$ python3 -q
>>> import numpy as np
>>> from numpy import linalg as LA
>>> np.set_printoptions(precision=2, suppress=True, linewidth=200, sign=" ")
>>> X = np.load("test1.npy")
>>> print(X)
[[ 6.38 -3.27  1.75 -1.04]
 [-3.27 -0.44  5.06  0.38]
 [ 1.75  5.06  3.83  0.43]
 [-1.04  0.38  0.43  2.23]]
>>> # symmetric
>>> w, evecs = LA.eigh(X)
>>> vec = np.array([0, 2, 1, 3])
>>> print((np.sign(evecs[:, -1].round(6)) == np.sign(evecs[0, -1].round(6))).astype(int))
[ 1  0  0  0]
>>> print(LA.eigvalsh(X[1:, 1:]))
[-3.8   2.17  7.25]
>>> print(round(vec @ X @ vec / (vec @ vec), 2), round(w[0], 2), round(w[-1], 2))
3.54 -5.0 8.0
>>> print(evecs * np.abs(w) @ evecs.T)
[[ 7.35 -0.79  0.13 -0.93]
 [-0.79  5.89  0.93  0.65]
 [ 0.13  0.93  6.52  0.25]
 [-0.93  0.65  0.25  2.24]]
>>> W0 = np.array([[0, 0, 0, 2, 0, 0, 0],
...     [0, 5, 3, 0, 2, 0, 3],
...     [0, 5, 4, 0, 0, 3, 0],
...     [0, 0, 0, 0, 0, 3, 0],
...     [3, 0, 0, 0, 0, 2, 3],
...     [5, 0, 2, 1, 0, 5, 1],
...     [0, 0, 2, 0, 1, 2, 0]])
>>> print(W0)
[[ 0  0  0  2  0  0  0]
 [ 0  5  3  0  2  0  3]
 [ 0  5  4  0  0  3  0]
 [ 0  0  0  0  0  3  0]
 [ 3  0  0  0  0  2  3]
 [ 5  0  2  1  0  5  1]
 [ 0  0  2  0  1  2  0]]
>>> print(LA.svd(W0, compute_uv=False))
[ 10.58   7.43   4.27   2.18   1.9    1.68   0.54]
>>> print(W0.sum(axis=1))
[  2  13  12   3   8  14   5]
>>> print(W0 - W0[0])
[[ 0  0  0  0  0  0  0]
 [ 0  5  3 -2  2  0  3]
 [ 0  5  4 -2  0  3  0]
 [ 0  0  0 -2  0  3  0]
 [ 3  0  0 -2  0  2  3]
 [ 5  0  2 -1  0  5  1]
 [ 0  0  2 -2  1  2  0]]
>>> print(W0.mean(axis=0))
[ 1.14  1.43  1.57  0.43  0.43  2.14  1.  ]
>>> M2 = np.array([[2, -2, 0, 3, -3, -1, 2]])
>>> feats = M2.T @ M2
>>> print(feats)
[[ 4 -4  0  6 -6 -2  4]
 [-4  4  0 -6  6  2 -4]
 [ 0  0  0  0  0  0  0]
 [ 6 -6  0  9 -9 -3  6]
 [-6  6  0 -9  9  3 -6]
 [-2  2  0 -3  3  1 -2]
 [ 4 -4  0  6 -6 -2  4]]
>>> # row 6 repeats row 0
>>> M2 = W0 / np.sqrt((W0 ** 2).mean(axis=1, keepdims=True))
>>> print(LA.matrix_rank(W0 - W0.mean(axis=1, keepdims=True)))
6
>>> print(M2[6])
[ 0.    0.    1.76  0.    0.88  1.76  0.  ]
>>> left, s, Vh = LA.svd(feats)
>>> print(np.argmax(s[:-1] / (s[1:] + 1e-6)) + 1)
1
>>> print(s.round(2) + 0)
[ 31.   0.   0.   0.   0.   0.   0.]
>>> M2 = left[:, :1] @ np.diag(s[:1]) @ Vh[:1]
>>> print(LA.matrix_rank(M2))
1
>>> print(LA.matrix_rank(feats, rtol=0.05))
1
>>> print(M2)
[[ 4. -4.  0.  6. -6. -2.  4.]
 [-4.  4.  0. -6.  6.  2. -4.]
 [ 0.  0.  0.  0.  0.  0.  0.]
 [ 6. -6.  0.  9. -9. -3.  6.]
 [-6.  6.  0. -9.  9.  3. -6.]
 [-2.  2.  0. -3.  3.  1. -2.]
 [ 4. -4.  0.  6. -6. -2.  4.]]
>>> print(round(LA.norm(feats - M2, 2), 2), round(s[1], 2))
0.0 0.0
>>> print(np.round(LA.norm(feats - M2) / LA.norm(feats), 2))
0.0
>>> vec = np.array([-1, -2, 3, 2, -2, 0, -3])
>>> print(feats @ vec)
[ 16 -16   0  24 -24  -8  16]
>>> print(feats @ np.eye(7)[4])
[-6.  6.  0. -9.  9.  3. -6.]
>>> print(np.sign((feats @ vec).round(6)))
[ 1 -1  0  1 -1 -1  1]
>>> print((feats @ vec).argmax())
3
>>> print(LA.norm(feats @ vec) <= LA.norm(feats, 2) * LA.norm(vec) + 1e-9)
True
>>> print(feats @ np.ones(7))
[ 2. -2.  0.  3. -3. -1.  2.]
>>> print(feats @ (2 * vec))
[ 32 -32   0  48 -48 -16  32]
>>> print(np.einsum("ij,j->i", feats, vec))
[ 16 -16   0  24 -24  -8  16]
>>> r = LA.matrix_rank(feats)
>>> print(r)
1
>>> ns = LA.svd(feats)[2][r:].T
>>> print([int(LA.matrix_rank(feats[:i])) for i in range(1, len(feats) + 1)])
[1, 1, 1, 1, 1, 1, 1]
>>> print(np.allclose(feats @ ns, 0))
True
>>> F = np.loadtxt("m.csv", delimiter=",")
>>> print(F)
[[ 1.  1.  1. -1. -1.]
 [ 1.  1.  1. -1. -1.]
 [-3. -3. -3. -5. -5.]
 [-2. -2. -2. -4. -4.]
 [ 1.  1.  1. -1. -1.]
 [-1. -1. -1. -3. -3.]
 [ 4.  4.  4.  2.  2.]]
>>> # column 1 repeats column 0
>>> M2 = F[0, 0] * F[1:] - np.outer(F[1:, 0], F[0])
>>> print(M2)
[[ 0.  0.  0.  0.  0.]
 [ 0.  0.  0. -8. -8.]
 [ 0.  0.  0. -6. -6.]
 [ 0.  0.  0.  0.  0.]
 [ 0.  0.  0. -4. -4.]
 [ 0.  0.  0.  6.  6.]]
>>> print(F[:, 0] / F[0, 0])
[ 1.  1. -3. -2.  1. -1.  4.]
>>> print(LA.matrix_rank(M2), LA.matrix_rank(F))
1 2
>>> print(np.flatnonzero(~M2.round(6).any(axis=1)))
[ 0  3]
>>> r = LA.matrix_rank(M2)
>>> print(r)
1
>>> ns = LA.svd(M2)[2][r:].T
>>> print([int(LA.matrix_rank(M2[:, :j + 1])) for j in range(5)])
[0, 0, 0, 1, 1]
>>> print(np.round(ns @ ns.T, 2) + 0)
[[ 1.   0.   0.   0.   0. ]
 [ 0.   1.   0.   0.   0. ]
 [ 0.   0.   1.   0.   0. ]
 [ 0.   0.   0.   0.5 -0.5]
 [ 0.   0.   0.  -0.5  0.5]]
>>> print([int(LA.matrix_rank(M2[:i])) for i in range(1, len(M2) + 1)])
[0, 1, 1, 1, 1, 1]
>>> print(np.allclose(M2 @ ns, 0))
True
>>> left, s, Vh = LA.svd(F)
>>> print(np.argmax(s[:-1] / (s[1:] + 1e-6)) + 1)
2
>>> print(s.round(2) + 0)
[ 13.52   5.5    0.     0.     0.  ]
>>> M2 = left[:, :2] @ np.diag(s[:2]) @ Vh[:2]
>>> print(LA.matrix_rank(M2))
2
>>> print(round(float(LA.norm(F - M2) / LA.norm(F)), 2))
0.0
>>> r = LA.matrix_rank(F)
>>> print(r)
2
>>> ns = LA.svd(F)[2][r:].T
>>> print([int(LA.matrix_rank(F[:i])) for i in range(1, len(F) + 1)])
[1, 1, 2, 2, 2, 2, 2]
>>> print(np.round(ns @ ns.T, 2) + 0)
[[ 0.67 -0.33 -0.33  0.    0.  ]
 [-0.33  0.67 -0.33  0.    0.  ]
 [-0.33 -0.33  0.67  0.    0.  ]
 [ 0.    0.    0.    0.5  -0.5 ]
 [ 0.    0.    0.   -0.5   0.5 ]]
>>> print(np.round(F @ ns, 2) + 0)
[[ 0.  0.  0.]
 [ 0.  0.  0.]
 [ 0.  0.  0.]
 [ 0.  0.  0.]
 [ 0.  0.  0.]
 [ 0.  0.  0.]
 [ 0.  0.  0.]]
>>> print([int(LA.matrix_rank(F[:, :j + 1])) for j in range(5)])
[1, 1, 1, 2, 2]
>>> print(ns.shape)
(5, 3)
>>> vec = np.array([-4, 3, 1, -4, 3])
>>> h1 = np.maximum(F @ vec, 0)
>>> print(np.flatnonzero(h1 > 1e-9))
[ 0  1  2  3  4  5]
>>> print(np.tanh(F @ vec))
[ 0.76  0.76  1.    1.    0.76  1.   -0.96]
>>> print(F * (h1 > 1e-9)[:, None])
[[ 1.  1.  1. -1. -1.]
 [ 1.  1.  1. -1. -1.]
 [-3. -3. -3. -5. -5.]
 [-2. -2. -2. -4. -4.]
 [ 1.  1.  1. -1. -1.]
 [-1. -1. -1. -3. -3.]
 [ 0.  0.  0.  0.  0.]]
>>> print(np.maximum(F @ vec, 0) - np.maximum(-F @ vec, 0))
[ 1.  1.  5.  4.  1.  3. -2.]
>>> print(np.maximum(F @ (3 * vec), 0))
[  3.   3.  15.  12.   3.   9.   0.]
>>> print(F.T @ h1)
[-23. -23. -23. -53. -53.]
>>> print(h1)
[ 1.  1.  5.  4.  1.  3.  0.]
>>> J = np.array([[-1.0, 3.0, 0.0, 0.0, 0.0],
...     [3.0, 3.0, 3.0, 0.0, 0.0],
...     [0.0, 3.0, 3.0, 3.0, 0.0],
...     [0.0, 0.0, 3.0, 3.0, 3.0],
...     [0.0, 0.0, 0.0, 3.0, -2.0]])
>>> print(round(float(LA.eigvalsh(J).min()), 2))
-3.86
>>> print(np.round(LA.det(2 * J), 2), round(float(LA.det(J)), 2))
6048.0 189.0
>>> print(np.poly(J))
[   1.   -6.  -34.  117.  342. -189.]
>>> print(round(LA.eigvals(J).sum().real, 2))
6.0
>>> print(np.einsum("ij,ji->", J, J))
104.0
>>> print(LA.eigvals(J))
[ 7.76  4.51  0.48 -2.89 -3.86]
>>> print(np.einsum("ii->", J))
6.0
>>> w, evecs = LA.eigh(J)
>>> vec = np.array([0, -3, 3, 1, 0])
>>> print(LA.eigvalsh(J[1:, 1:]))
[-3.76 -0.51  3.76  7.51]
>>> W = np.array([[5, 9, 6, 6, 8],
...     [0, 3, 4, 4, 0],
...     [1, 7, 4, 7, 8],
...     [0, 8, 5, 1, 0],
...     [5, 6, 1, 4, 3]])
>>> c = np.array([-1, -7, -8, -4, -6])
>>> H = np.maximum(J @ W + c, 0)
>>> print((H > 0).mean(axis=0))
[ 0.6  0.8  0.8  0.8  0.6]
>>> print(LA.matrix_rank(H))
5
>>> print((H > 0).astype(int))
[[ 0  0  0  1  0]
 [ 1  1  1  1  1]
 [ 1  1  1  1  1]
 [ 1  1  1  1  1]
 [ 0  1  1  0  0]]
>>> basis = np.array([[2, 1], [0, 3], [3, 0], [0, 1], [1, 0]])
>>> print((H @ basis).round(6).argmax(axis=1))
[ 1  1  1  1  0]
>>> print(H @ basis)
[[   0.    2.]
 [ 178.  214.]
 [ 115.  175.]
 [ 127.  217.]
 [  15.   15.]]
>>> M2 = np.array([[-1, 0, -2]])
>>> arr = M2.T @ M2
>>> print(arr)
[[ 1  0  2]
 [ 0  0  0]
 [ 2  0  4]]
>>> print(arr @ arr)
[[  5   0  10]
 [  0   0   0]
 [ 10   0  20]]
>>> print((arr != 0).astype(int))
[[ 1  0  1]
 [ 0  0  0]
 [ 1  0  1]]
>>> print(round(LA.det(arr), 2))
0.0
>>> print(np.flatnonzero(LA.matrix_power((arr != 0) + (arr.T != 0) + np.eye(3), 3)[1]))
[ 1]
>>> print(LA.cond(arr) > 100)
True
>>> W = np.array([[-1, -3, -1], [-3, 3, -1], [3, -3, 2], [0, 2, 3], [2, 2, 1]])
>>> c = np.array([-3, 2, 2])
>>> H = np.maximum(F @ W + c, 0)
>>> print((H > 0).mean(axis=0))
[ 0.    0.    0.14]
>>> print(LA.matrix_rank(H))
1
>>> print((H > 0).astype(int))
[[ 0  0  0]
 [ 0  0  0]
 [ 0  0  0]
 [ 0  0  0]
 [ 0  0  0]
 [ 0  0  0]
 [ 0  0  1]]
>>> basis = np.array([[1, -1], [-2, -2], [-3, 3]])
>>> print(W @ basis)
[[  8   4]
 [ -6  -6]
 [  3   9]
 [-13   5]
 [ -5  -3]]
>>> print(H @ basis)
[[  0.   0.]
 [  0.   0.]
 [  0.   0.]
 [  0.   0.]
 [  0.   0.]
 [  0.   0.]
 [-30.  30.]]
>>> vec = np.array([1, 0, 3])
>>> print((arr @ vec).argmax())
2
>>> print(arr @ vec)
[  7   0  14]
>>> print(np.einsum("ij,j->i", arr, vec))
[  7   0  14]
>>> r = LA.matrix_rank(arr)
>>> print(r)
1
>>> ns = LA.svd(arr)[2][r:].T
>>> print([int(LA.matrix_rank(arr[:, :j + 1])) for j in range(3)])
[1, 1, 1]
>>> print([int(LA.matrix_rank(np.delete(arr, i, axis=0))) for i in range(3)])
[1, 1, 1]
>>> print(LA.matrix_rank(arr.T @ arr), LA.matrix_rank(arr @ arr.T))
1 1
>>> print(np.allclose(arr @ ns, 0))
True
>>> print([int(LA.matrix_rank(arr[:i])) for i in range(1, len(arr) + 1)])
[1, 1, 1]
>>> M = np.load("dump.npy")
>>> print(M)
[[-0.6  -0.9  -0.18]
 [ 0.4   0.6   0.12]
 [ 0.5   0.75  0.15]
 [ 0.7   1.05  0.21]
 [-0.6  -0.9  -0.18]
 [ 0.9   1.35  0.27]
 [ 0.1   0.15  0.03]]
>>> vec = np.array([-3, 1, -3])
>>> h1 = np.maximum(M @ vec, 0)
>>> print(np.maximum(M @ vec, 0) - np.maximum(-M @ vec, 0))
[ 1.44 -0.96 -1.2  -1.68  1.44 -2.16 -0.24]
>>> print(M * (h1 > 1e-9)[:, None])
[[-0.6  -0.9  -0.18]
 [ 0.    0.    0.  ]
 [ 0.    0.    0.  ]
 [ 0.    0.    0.  ]
 [-0.6  -0.9  -0.18]
 [ 0.    0.    0.  ]
 [ 0.    0.    0.  ]]
>>> print(h1)
[ 1.44  0.    0.    0.    1.44  0.    0.  ]
>>> data = np.array([[-0.34, 1.82, 0.99],
...     [3.98, -1.53, 1.94],
...     [4.09, -3.05, 0.13],
...     [-7.12, 2.97, 1.61],
...     [0.25, -3.05, 1.95],
...     [-6.81, 5.83, 0.17],
...     [-0.76, -2.19, 1.68],
...     [1.79, -6.9, 3.98],
...     [-3.55, 1.45, -1.09],
...     [1.95, -2.68, 1.81],
...     [-9.49, 5.65, 3.66],
...     [-2.29, -2.66, -1.36],
...     [-2.16, -1.18, 0.18],
...     [2.98, 0.19, 2.7],
...     [-11.68, 0.09, -2.88],
...     [6.31, 1.48, 1.3]])
>>> cov = np.cov(data, rowvar=False)
>>> print(cov)
[[26.83 -9.56  3.39]
 [-9.56 11.37 -0.61]
 [ 3.39 -0.61  3.29]]
>>> print(round(np.corrcoef(data[:, 2], data[:, 1])[0, 1], 2))
-0.1
>>> print(np.corrcoef(data.T))
[[ 1.   -0.55  0.36]
 [-0.55  1.   -0.1 ]
 [ 0.36 -0.1   1.  ]]
